$ python3 -q
>>> import numpy as np
>>> np.set_printoptions(precision=3, suppress=True, linewidth=200, sign=" ")
>>> tidy = lambda a: np.round(a, 3) + 0
>>> feats = np.loadtxt("data.csv", delimiter=",")
>>> feats
array([[ 1.,  1.,  1.,  1., -1., -1., -1., -1.],
       [ 1., -1.,  1., -1.,  1., -1.,  1., -1.],
       [ 1.,  1., -1., -1.,  1.,  1., -1., -1.],
       [ 1., -1., -1.,  1.,  1., -1., -1.,  1.]])
>>> Uu, sv = np.linalg.svd(feats)
Traceback (most recent call last):
  File "<python-input-5>", line 1, in <module>
    Uu, sv = np.linalg.svd(feats)
    ^^^^^^
ValueError: too many values to unpack (expected 2)
>>> Uu, sv, vt = np.linalg.svd(feats, full_matrices=False)
>>> np.allclose(Uu * sv @ vt, feats)
True
>>> tidy(np.sqrt((sv ** 2).sum())), tidy(np.linalg.norm(feats))
(np.float64(5.657), np.float64(5.657))
>>> Uu.shape, sv.shape, vt.shape
((4, 4), (4,), (4, 8))
>>> tidy(Uu.T @ feats @ vt.T)
array([[ 2.828,  0.   ,  0.   ,  0.   ],
       [ 0.   ,  2.828,  0.   ,  0.   ],
       [ 0.   ,  0.   ,  2.828,  0.   ],
       [ 0.   ,  0.   ,  0.   ,  2.828]])
>>> t3 = np.stack([feats, 5 * feats, feats[::-1]])
>>> tidy(np.linalg.norm(t3, axis=(1, 2)))
array([  5.657,  28.284,   5.657])
>>> np.linalg.matrix_rank(t3)
array([ 4,  4,  4])
>>> t3.shape
(3, 4, 8)
>>> t3.sum(axis=0)
array([[ 7.,  5.,  5.,  7., -5., -7., -7., -5.],
       [ 7., -5.,  5., -7.,  7., -5.,  5., -7.],
       [ 7.,  5., -5., -7.,  7.,  5., -5., -7.],
       [ 7., -5., -5.,  7.,  5., -7., -7.,  5.]])
>>> K = np.diag(np.array([5, 0, 5, 4, 4, 3, 3, 1, 5, 1]))
>>> K
array([[ 5,  0,  0,  0,  0,  0,  0,  0,  0,  0],
       [ 0,  0,  0,  0,  0,  0,  0,  0,  0,  0],
       [ 0,  0,  5,  0,  0,  0,  0,  0,  0,  0],
       [ 0,  0,  0,  4,  0,  0,  0,  0,  0,  0],
       [ 0,  0,  0,  0,  4,  0,  0,  0,  0,  0],
       [ 0,  0,  0,  0,  0,  3,  0,  0,  0,  0],
       [ 0,  0,  0,  0,  0,  0,  3,  0,  0,  0],
       [ 0,  0,  0,  0,  0,  0,  0,  1,  0,  0],
       [ 0,  0,  0,  0,  0,  0,  0,  0,  5,  0],
       [ 0,  0,  0,  0,  0,  0,  0,  0,  0,  1]])
>>> rank = np.linalg.matrix_rank(K)
>>> rank
np.int64(9)
>>> null = np.linalg.svd(K)[2][rank:].T
>>> np.linalg.matrix_rank(K.T @ K), np.linalg.matrix_rank(K @ K.T)
(np.int64(9), np.int64(9))
>>> np.allclose(K @ null, 0)
True
>>> null[:, 0] / null[np.abs(null[:, 0]).round(6).argmax(), 0]
array([ 0.,  1.,  0.,  0.,  0.,  0.,  0.,  0.,  0.,  0.])
>>> [int(np.linalg.matrix_rank(K[:, :j + 1])) for j in range(10)]
[1, 1, 2, 3, 4, 5, 6, 7, 8, 9]
>>> x0 = np.array([0, 2, 2, 0, 0, 0, 2, 1, 2, 1])
>>> h = np.maximum(K @ x0, 0)
>>> np.maximum(K @ x0, 0) - np.maximum(-K @ x0, 0)
array([  0,   0,  10,   0,   0,   0,   6,   1,  10,   1])
>>> K * (h > 1e-9)[:, None]
array([[ 0,  0,  0,  0,  0,  0,  0,  0,  0,  0],
       [ 0,  0,  0,  0,  0,  0,  0,  0,  0,  0],
       [ 0,  0,  5,  0,  0,  0,  0,  0,  0,  0],
       [ 0,  0,  0,  0,  0,  0,  0,  0,  0,  0],
       [ 0,  0,  0,  0,  0,  0,  0,  0,  0,  0],
       [ 0,  0,  0,  0,  0,  0,  0,  0,  0,  0],
       [ 0,  0,  0,  0,  0,  0,  3,  0,  0,  0],
       [ 0,  0,  0,  0,  0,  0,  0,  1,  0,  0],
       [ 0,  0,  0,  0,  0,  0,  0,  0,  5,  0],
       [ 0,  0,  0,  0,  0,  0,  0,  0,  0,  1]])
>>> np.maximum(K @ (3 * x0), 0)
array([  0,   0,  30,   0,   0,   0,  18,   3,  30,   3])
>>> h
array([  0,   0,  10,   0,   0,   0,   6,   1,  10,   1])
>>> K.T @ h
array([  0,   0,  50,   0,   0,   0,  18,   1,  50,   1])
>>> Uu, sv, vt = np.linalg.svd(K)
>>> evecs = vt[:(sv > 1e-8).sum()]
>>> rng = np.random.default_rng(3947)
>>> x0 = K[6] + 4 * K[0] + rng.integers(2) * np.eye(10)[4]
>>> x0
array([ 20.,   0.,   0.,   0.,   1.,   0.,   3.,   0.,   0.,   0.])
>>> np.allclose(evecs.T @ evecs @ x0, x0)
True
>>> np.diag(evecs.T @ evecs)
array([ 1.,  0.,  1.,  1.,  1.,  1.,  1.,  1.,  1.,  1.])
>>> evecs.T @ evecs
array([[ 1.,  0.,  0.,  0.,  0.,  0.,  0.,  0.,  0.,  0.],
       [ 0.,  0.,  0.,  0.,  0.,  0.,  0.,  0.,  0.,  0.],
       [ 0.,  0.,  1.,  0.,  0.,  0.,  0.,  0.,  0.,  0.],
       [ 0.,  0.,  0.,  1.,  0.,  0.,  0.,  0.,  0.,  0.],
       [ 0.,  0.,  0.,  0.,  1.,  0.,  0.,  0.,  0.,  0.],
       [ 0.,  0.,  0.,  0.,  0.,  1.,  0.,  0.,  0.,  0.],
       [ 0.,  0.,  0.,  0.,  0.,  0.,  1.,  0.,  0.,  0.],
       [ 0.,  0.,  0.,  0.,  0.,  0.,  0.,  1.,  0.,  0.],
       [ 0.,  0.,  0.,  0.,  0.,  0.,  0.,  0.,  1.,  0.],
       [ 0.,  0.,  0.,  0.,  0.,  0.,  0.,  0.,  0.,  1.]])
>>> tidy(np.linalg.norm(x0 - evecs.T @ evecs @ x0))
np.float64(0.0)
>>> np.linalg.matrix_rank(np.vstack([K, x0]))
np.int64(9)
>>> M = np.loadtxt("run14.csv", delimiter=",")
>>> M
array([[  2.886,   6.587,  -7.682,  -2.013,  -0.197,  -7.113,   2.336,   4.093,  -2.434],
       [  4.053,   5.382,  -6.761,  -2.579,  -0.932,  -7.808,   4.363,   1.006,  -1.562],
       [  2.687,   5.906,  -7.124,  -1.568,   0.138,  -3.374,   3.009,   2.625,  -2.745],
       [  3.729,   6.224,  -6.154,  -3.811,  -0.283,  -8.221,   2.87 ,   0.822,  -3.745],
       [  4.051,  -2.858,  -9.741,   9.28 ,   3.116,  -3.155,  -0.768,   4.974,  -0.436],
       [  3.003,   6.385,  -5.653,  -1.942,  -0.133,  -6.285,   2.982,   0.543,  -2.706],
       [  3.955,   6.016,  -5.758,  -3.514,  -1.592,  -5.163,   2.604,   2.689,  -2.84 ],
       [  3.085,  -5.07 , -11.14 ,   8.071,   2.852,  -3.498,   0.05 ,   4.635,  -1.188],
       [  3.029,  -3.76 ,  -9.96 ,   6.589,   2.72 ,  -2.418,  -1.157,   5.492,  -2.387],
       [  4.315,   4.521,  -5.713,  -1.779,   0.393,  -5.617,  -0.135,   1.189,  -2.613],
       [  3.23 ,  -4.758, -10.128,   6.977,   2.232,  -1.642,  -0.261,   6.901,  -1.382],
       [  4.35 ,  -4.174, -10.07 ,   9.117,   4.23 ,  -3.824,  -0.218,   5.491,  -3.413],
       [  4.115,  -3.497,  -9.017,   8.386,   4.419,  -2.389,  -1.765,   3.202,  -1.585],
       [  3.602,  -5.29 ,  -9.563,   6.601,   1.215,  -2.718,   2.02 ,   4.868,  -2.686],
       [  3.933,  -4.733,  -7.506,   8.79 ,   3.959,  -2.641,   0.226,   4.635,  -2.942],
       [  4.716,  -4.241, -10.424,   9.305,   1.113,  -2.621,  -1.374,   4.475,  -0.037],
       [  2.658,  -4.999, -10.042,   6.903,   2.38 ,  -1.781,   0.382,   5.104,  -0.396],
       [  4.104,   5.074,  -6.3  ,  -2.251,  -0.177,  -6.585,   2.567,   0.563,  -3.732],
       [  3.403,  -4.12 ,  -8.556,   7.703,   2.991,  -1.264,  -1.071,   5.227,  -0.634],
       [  5.343,  -3.932,  -9.743,   7.629,   0.842,  -4.821,   0.561,   3.947,   0.368],
       [  3.916,  -3.547, -12.206,   6.13 ,   3.165,  -2.193,  -0.601,   5.815,  -2.874],
       [  2.087,   6.927,  -6.539,  -2.741,  -1.126,  -7.428,   3.555,   2.647,  -4.435],
       [  3.736,  -4.648,  -8.388,   7.834,   2.903,  -3.651,   1.6  ,   5.417,  -2.672],
       [  4.559,   4.489,  -5.585,  -2.591,  -1.989,  -6.471,   1.611,   1.453,  -2.552],
       [  4.279,  -3.153, -10.235,   7.822,   1.331,  -3.291,  -1.088,   5.046,  -0.106],
       [  3.219,  -4.333, -10.906,   5.165,   2.552,  -3.273,   0.302,   6.155,  -2.92 ],
       [  2.147,   6.544,  -7.54 ,  -3.294,  -1.006,  -6.257,   3.654,   3.364,  -5.604],
       [  4.557,   5.598,  -5.838,  -2.369,  -0.807,  -5.454,   0.768,  -0.381,  -2.726],
       [  3.26 ,   6.809,  -6.48 ,  -1.635,  -0.983,  -6.638,   1.501,   3.511,  -3.548],
       [  1.774,   5.17 ,  -6.741,  -2.934,   1.521,  -7.115,   4.777,   3.144,  -0.977],
       [  3.583,   6.383,  -6.465,  -0.229,  -0.307,  -7.548,   4.286,   2.99 ,  -1.879],
       [  1.673,   5.133,  -8.529,  -3.063,  -0.876,  -6.927,   2.438,   3.454,  -4.873],
       [  4.23 ,   6.668,  -5.875,  -1.097,  -2.067,  -4.624,   3.566,   3.298,  -3.278],
       [  2.626,   5.845,  -6.637,  -1.627,   0.88 ,  -8.143,   3.596,   1.299,  -3.175],
       [  2.365,  -5.932,  -8.487,   5.743,   1.176,  -1.572,  -1.112,   5.127,  -2.328],
       [  3.693,  -3.817,  -9.808,   8.116,   2.834,  -2.657,  -0.226,   5.488,  -5.142],
       [  4.988,  -4.477,  -8.869,   5.669,   3.258,  -2.633,   0.023,   3.801,  -0.668],
       [  2.578,  -3.024,  -8.182,   8.711,   2.002,  -1.03 ,   1.21 ,   7.478,  -0.317],
       [  2.689,  -4.407,  -9.357,   6.135,   3.16 ,  -3.234,   0.109,   5.183,  -1.346],
       [  4.462,  -2.462,  -9.391,   7.471,   5.38 ,  -3.311,   0.749,   5.683,   0.728]])
>>> labels = rng.permutation(9)
>>> other = M[:, labels] * rng.choice([-1, 1], 9)
>>> other
array([[ -2.886,   6.587,  -2.336,   0.197,  -2.434,  -7.113,   2.013,  -7.682,  -4.093],
       [ -4.053,   5.382,  -4.363,   0.932,  -1.562,  -7.808,   2.579,  -6.761,  -1.006],
       [ -2.687,   5.906,  -3.009,  -0.138,  -2.745,  -3.374,   1.568,  -7.124,  -2.625],
       [ -3.729,   6.224,  -2.87 ,   0.283,  -3.745,  -8.221,   3.811,  -6.154,  -0.822],
       [ -4.051,  -2.858,   0.768,  -3.116,  -0.436,  -3.155,  -9.28 ,  -9.741,  -4.974],
       [ -3.003,   6.385,  -2.982,   0.133,  -2.706,  -6.285,   1.942,  -5.653,  -0.543],
       [ -3.955,   6.016,  -2.604,   1.592,  -2.84 ,  -5.163,   3.514,  -5.758,  -2.689],
       [ -3.085,  -5.07 ,  -0.05 ,  -2.852,  -1.188,  -3.498,  -8.071, -11.14 ,  -4.635],
       [ -3.029,  -3.76 ,   1.157,  -2.72 ,  -2.387,  -2.418,  -6.589,  -9.96 ,  -5.492],
       [ -4.315,   4.521,   0.135,  -0.393,  -2.613,  -5.617,   1.779,  -5.713,  -1.189],
       [ -3.23 ,  -4.758,   0.261,  -2.232,  -1.382,  -1.642,  -6.977, -10.128,  -6.901],
       [ -4.35 ,  -4.174,   0.218,  -4.23 ,  -3.413,  -3.824,  -9.117, -10.07 ,  -5.491],
       [ -4.115,  -3.497,   1.765,  -4.419,  -1.585,  -2.389,  -8.386,  -9.017,  -3.202],
       [ -3.602,  -5.29 ,  -2.02 ,  -1.215,  -2.686,  -2.718,  -6.601,  -9.563,  -4.868],
       [ -3.933,  -4.733,  -0.226,  -3.959,  -2.942,  -2.641,  -8.79 ,  -7.506,  -4.635],
       [ -4.716,  -4.241,   1.374,  -1.113,  -0.037,  -2.621,  -9.305, -10.424,  -4.475],
       [ -2.658,  -4.999,  -0.382,  -2.38 ,  -0.396,  -1.781,  -6.903, -10.042,  -5.104],
       [ -4.104,   5.074,  -2.567,   0.177,  -3.732,  -6.585,   2.251,  -6.3  ,  -0.563],
       [ -3.403,  -4.12 ,   1.071,  -2.991,  -0.634,  -1.264,  -7.703,  -8.556,  -5.227],
       [ -5.343,  -3.932,  -0.561,  -0.842,   0.368,  -4.821,  -7.629,  -9.743,  -3.947],
       [ -3.916,  -3.547,   0.601,  -3.165,  -2.874,  -2.193,  -6.13 , -12.206,  -5.815],
       [ -2.087,   6.927,  -3.555,   1.126,  -4.435,  -7.428,   2.741,  -6.539,  -2.647],
       [ -3.736,  -4.648,  -1.6  ,  -2.903,  -2.672,  -3.651,  -7.834,  -8.388,  -5.417],
       [ -4.559,   4.489,  -1.611,   1.989,  -2.552,  -6.471,   2.591,  -5.585,  -1.453],
       [ -4.279,  -3.153,   1.088,  -1.331,  -0.106,  -3.291,  -7.822, -10.235,  -5.046],
       [ -3.219,  -4.333,  -0.302,  -2.552,  -2.92 ,  -3.273,  -5.165, -10.906,  -6.155],
       [ -2.147,   6.544,  -3.654,   1.006,  -5.604,  -6.257,   3.294,  -7.54 ,  -3.364],
       [ -4.557,   5.598,  -0.768,   0.807,  -2.726,  -5.454,   2.369,  -5.838,   0.381],
       [ -3.26 ,   6.809,  -1.501,   0.983,  -3.548,  -6.638,   1.635,  -6.48 ,  -3.511],
       [ -1.774,   5.17 ,  -4.777,  -1.521,  -0.977,  -7.115,   2.934,  -6.741,  -3.144],
       [ -3.583,   6.383,  -4.286,   0.307,  -1.879,  -7.548,   0.229,  -6.465,  -2.99 ],
       [ -1.673,   5.133,  -2.438,   0.876,  -4.873,  -6.927,   3.063,  -8.529,  -3.454],
       [ -4.23 ,   6.668,  -3.566,   2.067,  -3.278,  -4.624,   1.097,  -5.875,  -3.298],
       [ -2.626,   5.845,  -3.596,  -0.88 ,  -3.175,  -8.143,   1.627,  -6.637,  -1.299],
       [ -2.365,  -5.932,   1.112,  -1.176,  -2.328,  -1.572,  -5.743,  -8.487,  -5.127],
       [ -3.693,  -3.817,   0.226,  -2.834,  -5.142,  -2.657,  -8.116,  -9.808,  -5.488],
       [ -4.988,  -4.477,  -0.023,  -3.258,  -0.668,  -2.633,  -5.669,  -8.869,  -3.801],
       [ -2.578,  -3.024,  -1.21 ,  -2.002,  -0.317,  -1.03 ,  -8.711,  -8.182,  -7.478],
       [ -2.689,  -4.407,  -0.109,  -3.16 ,  -1.346,  -3.234,  -6.135,  -9.357,  -5.183],
       [ -4.462,  -2.462,  -0.749,  -5.38 ,   0.728,  -3.311,  -7.471,  -9.391,  -5.683]])
>>> Uu, _, vt = np.linalg.svd(M.T @ other)
>>> labels
array([ 0,  1,  6,  4,  8,  5,  3,  2,  7])
